$ python3 -q
>>> import numpy as np
>>> np.set_printoptions(precision=2, suppress=True, linewidth=100, floatmode="fixed")
>>> rd = lambda a: np.round(a, 2) + 0
>>> mat = np.loadtxt("out7.csv", delimiter=",")
>>> print(mat)
[[-1.00 -1.00 -1.00 -1.00 -1.00 -1.00 -1.00 -1.00]
 [-1.00 -2.00 -2.00 -2.00 -2.00 -2.00 -2.00 -2.00]
 [-1.00 -2.00 -3.00 -3.00 -3.00 -3.00 -3.00 -3.00]
 [-1.00 -2.00 -3.00 -4.00 -4.00 -4.00 -4.00 -4.00]
 [-1.00 -2.00 -3.00 -4.00 -5.00 -5.00 -5.00 -5.00]
 [-1.00 -2.00 -3.00 -4.00 -5.00 -6.00 -6.00 -6.00]
 [-1.00 -2.00 -3.00 -4.00 -5.00 -6.00 -7.00 -7.00]
 [-1.00 -2.00 -3.00 -4.00 -5.00 -6.00 -7.00 -8.00]]
>>> # symmetric
>>> w, evecs = np.linalg.eigh(mat)
>>> print(np.unique(w.round(6) + 0, return_counts=True)[1])
[1 1 1 1 1 1 1 1]
>>> print(rd(evecs @ np.diag(w) @ evecs.T))
[[-1.00 -1.00 -1.00 -1.00 -1.00 -1.00 -1.00 -1.00]
 [-1.00 -2.00 -2.00 -2.00 -2.00 -2.00 -2.00 -2.00]
 [-1.00 -2.00 -3.00 -3.00 -3.00 -3.00 -3.00 -3.00]
 [-1.00 -2.00 -3.00 -4.00 -4.00 -4.00 -4.00 -4.00]
 [-1.00 -2.00 -3.00 -4.00 -5.00 -5.00 -5.00 -5.00]
 [-1.00 -2.00 -3.00 -4.00 -5.00 -6.00 -6.00 -6.00]
 [-1.00 -2.00 -3.00 -4.00 -5.00 -6.00 -7.00 -7.00]
 [-1.00 -2.00 -3.00 -4.00 -5.00 -6.00 -7.00 -8.00]]
>>> print(rd(np.linalg.svd(mat, compute_uv=False)))
[29.37  3.34  1.26  0.69  0.46  0.35  0.29  0.26]
>>> print(rd(evecs.T @ mat @ evecs))
[[-29.37   0.00   0.00   0.00   0.00   0.00   0.00   0.00]
 [  0.00  -3.34   0.00   0.00   0.00   0.00   0.00   0.00]
 [  0.00   0.00  -1.26   0.00   0.00   0.00   0.00   0.00]
 [  0.00   0.00   0.00  -0.69   0.00   0.00   0.00   0.00]
 [  0.00   0.00   0.00   0.00  -0.46   0.00   0.00   0.00]
 [  0.00   0.00   0.00   0.00   0.00  -0.35   0.00   0.00]
 [  0.00   0.00   0.00   0.00   0.00   0.00  -0.29   0.00]
 [  0.00   0.00   0.00   0.00   0.00   0.00   0.00  -0.26]]
>>> r0 = np.array([-3, 4, 8, 7, -9, -8, -3, 0])
>>> out = mat + np.outer(r0, np.eye(8)[6])
>>> print(np.linalg.matrix_rank(np.linalg.inv(out) - np.linalg.inv(mat), tol=1e-8))
1
>>> w, evecs = np.linalg.eigh(mat)
>>> x0 = np.array([2, -2, 2, -2, 2, 2, 0, -1])
>>> print(rd(evecs * np.abs(w) @ evecs.T))
[[1.00 1.00 1.00 1.00 1.00 1.00 1.00 1.00]
 [1.00 2.00 2.00 2.00 2.00 2.00 2.00 2.00]
 [1.00 2.00 3.00 3.00 3.00 3.00 3.00 3.00]
 [1.00 2.00 3.00 4.00 4.00 4.00 4.00 4.00]
 [1.00 2.00 3.00 4.00 5.00 5.00 5.00 5.00]
 [1.00 2.00 3.00 4.00 5.00 6.00 6.00 6.00]
 [1.00 2.00 3.00 4.00 5.00 6.00 7.00 7.00]
 [1.00 2.00 3.00 4.00 5.00 6.00 7.00 8.00]]
>>> print(np.abs(mat).sum(axis=1).max(), rd(np.abs(w).max()))
36.0 29.37
>>> x0 = np.array([-5, 5, -5, -4, -2, -2, -5, -4])
>>> rhs = mat @ x0
>>> b, lr = np.zeros(8), 1 / np.linalg.norm(mat, 2) ** 2
>>> for i in range(150):
...     b -= lr * mat.T @ (mat @ b - rhs)
...     if i % 50 == 0: print(i, round(np.linalg.norm(mat @ b - rhs), 2))
... 
0 3.07
50 2.95
100 2.9
>>> print(rd(b))
[-0.69 -1.18 -2.02 -2.65 -3.05 -3.43 -3.84 -4.04]
>>> print(rd(np.linalg.cond(mat)))
113.5
>>> out = np.array([[-1.1, -2.0, -1.7],
...     [-0.5, -0.7, 0.1],
...     [0.1, 1.3, 0.9],
...     [0.0, 1.3, -0.9],
...     [-0.6, 0.7, 2.0],
...     [-0.5, 0.6, -0.5],
...     [-0.5, -2.7, 2.8],
...     [-0.8, 0.3, -0.2]])
>>> C = np.array([[0.2, 0.1, 0.3, -0.1, -1.1],
...     [0.4, 1.5, 0.1, 1.6, -0.8],
...     [-0.9, 0.2, -0.5, -0.2, -1.2]])
>>> m1 = out @ C
>>> print(rd(m1))
[[ 0.51 -3.45  0.32 -2.75  4.85]
 [-0.47 -1.08 -0.27 -1.09  0.99]
 [-0.27  2.14 -0.29  1.89 -2.23]
 [ 1.33  1.77  0.58  2.26  0.04]
 [-1.64  1.39 -1.11  0.78 -2.30]
 [ 0.59  0.75  0.16  1.11  0.67]
 [-3.70 -3.54 -1.82 -4.83 -0.65]
 [ 0.14  0.33 -0.11  0.60  0.88]]
>>> # looks like rank 3
>>> Uu, sig, Vh = np.linalg.svd(m1)
>>> evecs = Vh[:(sig > 1e-8).sum()]
>>> rng = np.random.default_rng(888444)
>>> x0 = m1[4] + 4 * m1[5] + rng.integers(2) * np.eye(5)[4]
>>> print(rd(x0))
[ 0.72  4.39 -0.47  5.22  1.38]
>>> print(rd(evecs.T @ evecs))
[[ 0.65 -0.02  0.46  0.10  0.05]
 [-0.02  0.44 -0.09  0.47 -0.12]
 [ 0.46 -0.09  0.37 -0.04 -0.09]
 [ 0.10  0.47 -0.04  0.58  0.09]
 [ 0.05 -0.12 -0.09  0.09  0.97]]
>>> print(rd(np.linalg.norm(x0 - evecs.T @ evecs @ x0)))
0.19
>>> print(np.linalg.matrix_rank(np.vstack([m1, x0])))
4
>>> print(np.allclose(evecs.T @ evecs @ x0, x0))
False
>>> print(rd(np.diag(evecs.T @ evecs)))
[0.65 0.44 0.37 0.58 0.97]
>>> r0, r1 = m1[1], m1[5]
>>> print(rd(r0 @ r0))
3.63
>>> print(rd(r0 @ r1))
-1.68
>>> p = (r0 @ r1) / (r0 @ r0) * r0
>>> print(rd(r1 - p))
[0.37 0.25 0.04 0.61 1.13]
>>> print(rd((r1 - p) @ r0))
0.0
>>> print(rd(p))
[ 0.22  0.50  0.12  0.50 -0.46]
>>> print(rd(np.linalg.norm(r0 + r1) ** 2 + np.linalg.norm(r0 - r1) ** 2))
12.49
>>> arr = np.loadtxt("run1.csv", delimiter=",")
>>> print(arr)
[[-7.00 -9.00 -9.00  6.00  1.00  1.00  2.00 -2.00 -8.00]
 [-8.00 -7.00 -9.00 -9.00  6.00  1.00  1.00  2.00 -2.00]
 [-2.00 -8.00 -7.00 -9.00 -9.00  6.00  1.00  1.00  2.00]
 [ 2.00 -2.00 -8.00 -7.00 -9.00 -9.00  6.00  1.00  1.00]
 [ 1.00  2.00 -2.00 -8.00 -7.00 -9.00 -9.00  6.00  1.00]
 [ 1.00  1.00  2.00 -2.00 -8.00 -7.00 -9.00 -9.00  6.00]
 [ 6.00  1.00  1.00  2.00 -2.00 -8.00 -7.00 -9.00 -9.00]
 [-9.00  6.00  1.00  1.00  2.00 -2.00 -8.00 -7.00 -9.00]
 [-9.00 -9.00  6.00  1.00  1.00  2.00 -2.00 -8.00 -7.00]]
>>> out = arr / np.linalg.norm(arr, axis=1, keepdims=True)
>>> C2 = out @ out.T
>>> print(rd(C2[1]))
[ 0.52  1.00  0.52  0.24  0.06 -0.34 -0.34  0.06  0.24]
>>> print(rd(np.degrees(np.arccos(np.clip(C2[1, 3], -1, 1)))))
76.3
>>> print(np.argwhere(np.triu(np.abs(C2) > 0.95, 1)))
[]
>>> def softmax(z):
...     e = np.exp(z - z.max(axis=-1, keepdims=True))
...     return e / e.sum(axis=-1, keepdims=True)
... 
>>> print(rd(softmax(10 * arr[7])))
[0.00 1.00 0.00 0.00 0.00 0.00 0.00 0.00 0.00]
>>> print(rd(softmax(arr[7])))
[0.00 0.97 0.01 0.01 0.02 0.00 0.00 0.00 0.00]
>>> scores = arr @ arr.T / np.sqrt(9)
>>> print(softmax(scores).round(6).argmax(axis=1))
[0 1 2 3 4 5 6 7 8]
>>> print(rd(softmax(scores)))
[[1.00 0.00 0.00 0.00 0.00 0.00 0.00 0.00 0.00]
 [0.00 1.00 0.00 0.00 0.00 0.00 0.00 0.00 0.00]
 [0.00 0.00 1.00 0.00 0.00 0.00 0.00 0.00 0.00]
 [0.00 0.00 0.00 1.00 0.00 0.00 0.00 0.00 0.00]
 [0.00 0.00 0.00 0.00 1.00 0.00 0.00 0.00 0.00]
 [0.00 0.00 0.00 0.00 0.00 1.00 0.00 0.00 0.00]
 [0.00 0.00 0.00 0.00 0.00 0.00 1.00 0.00 0.00]
 [0.00 0.00 0.00 0.00 0.00 0.00 0.00 1.00 0.00]
 [0.00 0.00 0.00 0.00 0.00 0.00 0.00 0.00 1.00]]
>>> print(softmax(scores)[7] @ arr)
[-9.00  6.00  1.00  1.00  2.00 -2.00 -8.00 -7.00 -9.00]
>>> print(rd(softmax(scores + np.triu(np.full(scores.shape, -np.inf), 1))))
[[1.00 0.00 0.00 0.00 0.00 0.00 0.00 0.00 0.00]
 [0.00 1.00 0.00 0.00 0.00 0.00 0.00 0.00 0.00]
 [0.00 0.00 1.00 0.00 0.00 0.00 0.00 0.00 0.00]
 [0.00 0.00 0.00 1.00 0.00 0.00 0.00 0.00 0.00]
 [0.00 0.00 0.00 0.00 1.00 0.00 0.00 0.00 0.00]
 [0.00 0.00 0.00 0.00 0.00 1.00 0.00 0.00 0.00]
 [0.00 0.00 0.00 0.00 0.00 0.00 1.00 0.00 0.00]
 [0.00 0.00 0.00 0.00 0.00 0.00 0.00 1.00 0.00]
 [0.00 0.00 0.00 0.00 0.00 0.00 0.00 0.00 1.00]]
>>> q, r_ = np.linalg.qr(arr)
>>> print(rd(q @ r_))
[[-7.00 -9.00 -9.00  6.00  1.00  1.00  2.00 -2.00 -8.00]
 [-8.00 -7.00 -9.00 -9.00  6.00  1.00  1.00  2.00 -2.00]
 [-2.00 -8.00 -7.00 -9.00 -9.00  6.00  1.00  1.00  2.00]
 [ 2.00 -2.00 -8.00 -7.00 -9.00 -9.00  6.00  1.00  1.00]
 [ 1.00  2.00 -2.00 -8.00 -7.00 -9.00 -9.00  6.00  1.00]
 [ 1.00  1.00  2.00 -2.00 -8.00 -7.00 -9.00 -9.00  6.00]
 [ 6.00  1.00  1.00  2.00 -2.00 -8.00 -7.00 -9.00 -9.00]
 [-9.00  6.00  1.00  1.00  2.00 -2.00 -8.00 -7.00 -9.00]
 [-9.00 -9.00  6.00  1.00  1.00  2.00 -2.00 -8.00 -7.00]]
>>> print(np.allclose(r_.T @ r_, arr.T @ arr))
True
>>> print(q.shape, r_.shape)
(9, 9) (9, 9)
>>> out = np.linalg.inv(arr)
>>> print(rd(np.linalg.slogdet(arr)[0]))
-1.0
>>> print(rd(np.linalg.cond(arr)))
3.93
>>> print(rd(out))
[[-0.02  0.01  0.02 -0.02 -0.01 -0.01  0.07 -0.04 -0.03]
 [-0.03 -0.02  0.01  0.02 -0.02 -0.01 -0.01  0.07 -0.04]
 [-0.04 -0.03 -0.02  0.01  0.02 -0.02 -0.01 -0.01  0.07]
 [ 0.07 -0.04 -0.03 -0.02  0.01  0.02 -0.02 -0.01 -0.01]
 [-0.01  0.07 -0.04 -0.03 -0.02  0.01  0.02 -0.02 -0.01]
 [-0.01 -0.01  0.07 -0.04 -0.03 -0.02  0.01  0.02 -0.02]
 [-0.02 -0.01 -0.01  0.07 -0.04 -0.03 -0.02  0.01  0.02]
 [ 0.02 -0.02 -0.01 -0.01  0.07 -0.04 -0.03 -0.02  0.01]
 [ 0.01  0.02 -0.02 -0.01 -0.01  0.07 -0.04 -0.03 -0.02]]
>>> print(rd(np.linalg.det(arr) * np.linalg.det(out)))
1.0
>>> print(rd(np.linalg.inv(out)))
[[-7.00 -9.00 -9.00  6.00  1.00  1.00  2.00 -2.00 -8.00]
 [-8.00 -7.00 -9.00 -9.00  6.00  1.00  1.00  2.00 -2.00]
 [-2.00 -8.00 -7.00 -9.00 -9.00  6.00  1.00  1.00  2.00]
 [ 2.00 -2.00 -8.00 -7.00 -9.00 -9.00  6.00  1.00  1.00]
 [ 1.00  2.00 -2.00 -8.00 -7.00 -9.00 -9.00  6.00  1.00]
 [ 1.00  1.00  2.00 -2.00 -8.00 -7.00 -9.00 -9.00  6.00]
 [ 6.00  1.00  1.00  2.00 -2.00 -8.00 -7.00 -9.00 -9.00]
 [-9.00  6.00  1.00  1.00  2.00 -2.00 -8.00 -7.00 -9.00]
 [-9.00 -9.00  6.00  1.00  1.00  2.00 -2.00 -8.00 -7.00]]
>>> J = np.load("case4.npy")
>>> print(rd(J))
[[ 0.83 -0.17 -0.06 -0.29 -0.29 -0.29 -0.17]
 [-0.17  0.83 -0.06 -0.29 -0.29 -0.29 -0.17]
 [-0.06 -0.06  0.98 -0.10 -0.10 -0.10 -0.06]
 [-0.29 -0.29 -0.10  0.51 -0.49 -0.49 -0.29]
 [-0.29 -0.29 -0.10 -0.49  0.51 -0.49 -0.29]
 [-0.29 -0.29 -0.10 -0.49 -0.49  0.51 -0.29]
 [-0.17 -0.17 -0.06 -0.29 -0.29 -0.29  0.83]]
>>> # symmetric
>>> x0 = np.array([2, 1, 1, 2, 0, 0, 1])
>>> print(rd(np.linalg.det(J)))
-1.0
>>> print([p for p in range(1, 25) if np.allclose(np.linalg.matrix_power(J, p), np.eye(7))])
[2, 4, 6, 8, 10, 12, 14, 16, 18, 20, 22, 24]
>>> print(rd(np.linalg.inv(J)))
[[ 0.83 -0.17 -0.06 -0.29 -0.29 -0.29 -0.17]
 [-0.17  0.83 -0.06 -0.29 -0.29 -0.29 -0.17]
 [-0.06 -0.06  0.98 -0.10 -0.10 -0.10 -0.06]
 [-0.29 -0.29 -0.10  0.51 -0.49 -0.49 -0.29]
 [-0.29 -0.29 -0.10 -0.49  0.51 -0.49 -0.29]
 [-0.29 -0.29 -0.10 -0.49 -0.49  0.51 -0.29]
 [-0.17 -0.17 -0.06 -0.29 -0.29 -0.29  0.83]]
